% python3 -q
>>> import numpy as np
>>> np.set_printoptions(precision=2, suppress=True, linewidth=200)
>>> rd = lambda a: np.round(a, 2) + 0
>>> J = np.loadtxt("mat.csv", delimiter=",")
>>> J
array([[ 0.,  2.,  1.],
       [ 1., -1.,  2.],
       [ 0.,  0., -1.]])
>>> ev, evecs = np.linalg.eig(J)
>>> np.prod(ev)
np.float64(2.0)
>>> rd(np.sort(np.linalg.eigvals(J @ J)))
array([1., 1., 4.])
>>> J @ evecs[:, 0] - ev[0] * evecs[:, 0]
array([0., 0., 0.])
>>> ev
array([ 1., -2., -1.])
>>> rd(np.sort(np.linalg.eigvals(np.linalg.inv(J))))
array([-1. , -0.5,  1. ])
>>> f = np.array([2, 0])
>>> np.convolve(J[1], f)
array([ 2., -2.,  4.,  0.])
>>> x = np.array([3, 2, 1])
>>> y = J @ x
>>> y
array([ 5.,  3., -1.])
>>> rd(np.linalg.solve(J, y))
array([3., 2., 1.])
>>> rd(np.linalg.solve(J, y + J[:, 2]))
array([3., 2., 2.])
>>> rd(np.linalg.solve(J.T, J[0]))
array([1., 0., 0.])
>>> rd(np.linalg.solve(J, 4 * y))
array([12.,  8.,  4.])
>>> out = J / np.linalg.norm(J, axis=1, keepdims=True)
>>> cov = out @ out.T
>>> (np.abs(cov) > 0.9).astype(int)
array([[1, 0, 0],
       [0, 1, 0],
       [0, 0, 1]])
>>> (cov - 2 * np.eye(3)).round(6).argmax(axis=1)
array([1, 0, 0])
>>> np.degrees(np.arccos(np.clip(cov[0, 1], -1, 1)))
np.float64(90.0)
>>> np.argwhere(np.triu(np.abs(cov) > 0.95, 1))
array([], shape=(0, 2), dtype=int64)
>>> M = np.loadtxt("block4.csv", delimiter=",")
>>> M
array([[2., 0., 2., 0., 1., 1., 2., 2., 4., 1.],
       [0., 0., 2., 2., 1., 2., 2., 0., 0., 2.],
       [2., 2., 0., 4., 2., 0., 0., 1., 2., 2.],
       [0., 2., 4., 4., 2., 3., 1., 3., 3., 3.],
       [1., 1., 2., 2., 2., 1., 3., 2., 3., 4.],
       [1., 2., 0., 3., 1., 4., 2., 4., 0., 1.],
       [2., 2., 0., 1., 3., 2., 2., 1., 0., 3.],
       [2., 0., 1., 3., 2., 4., 1., 2., 0., 2.],
       [4., 0., 2., 3., 3., 0., 0., 0., 2., 2.],
       [1., 2., 2., 3., 4., 1., 3., 2., 2., 4.]])
>>> x = np.array([2, 3, 2])
>>> a = np.maximum(J @ x, 0)
>>> np.maximum(J @ x, 0) - np.maximum(-J @ x, 0)
array([ 8.,  3., -2.])
>>> np.maximum(J @ (3 * x), 0)
array([24.,  9.,  0.])
>>> J.T @ a
array([ 3., 13., 14.])
>>> rd(np.tanh(J @ x))
array([ 1.  ,  1.  , -0.96])
>>> Q, r_ = np.linalg.qr(M)
>>> np.allclose(r_.T @ r_, M.T @ M)
True
>>> Q.shape, r_.shape
((10, 10), (10, 10))
>>> rd(abs(r_[0, 0])), rd(np.linalg.norm(M[:, 0]))
(np.float64(5.92), np.float64(5.92))
>>> np.trace(Q @ Q.T)
np.float64(10.0)
>>> rd(Q.T @ Q)
array([[1., 0., 0., 0., 0., 0., 0., 0., 0., 0.],
       [0., 1., 0., 0., 0., 0., 0., 0., 0., 0.],
       [0., 0., 1., 0., 0., 0., 0., 0., 0., 0.],
       [0., 0., 0., 1., 0., 0., 0., 0., 0., 0.],
       [0., 0., 0., 0., 1., 0., 0., 0., 0., 0.],
       [0., 0., 0., 0., 0., 1., 0., 0., 0., 0.],
       [0., 0., 0., 0., 0., 0., 1., 0., 0., 0.],
       [0., 0., 0., 0., 0., 0., 0., 1., 0., 0.],
       [0., 0., 0., 0., 0., 0., 0., 0., 1., 0.],
       [0., 0., 0., 0., 0., 0., 0., 0., 0., 1.]])
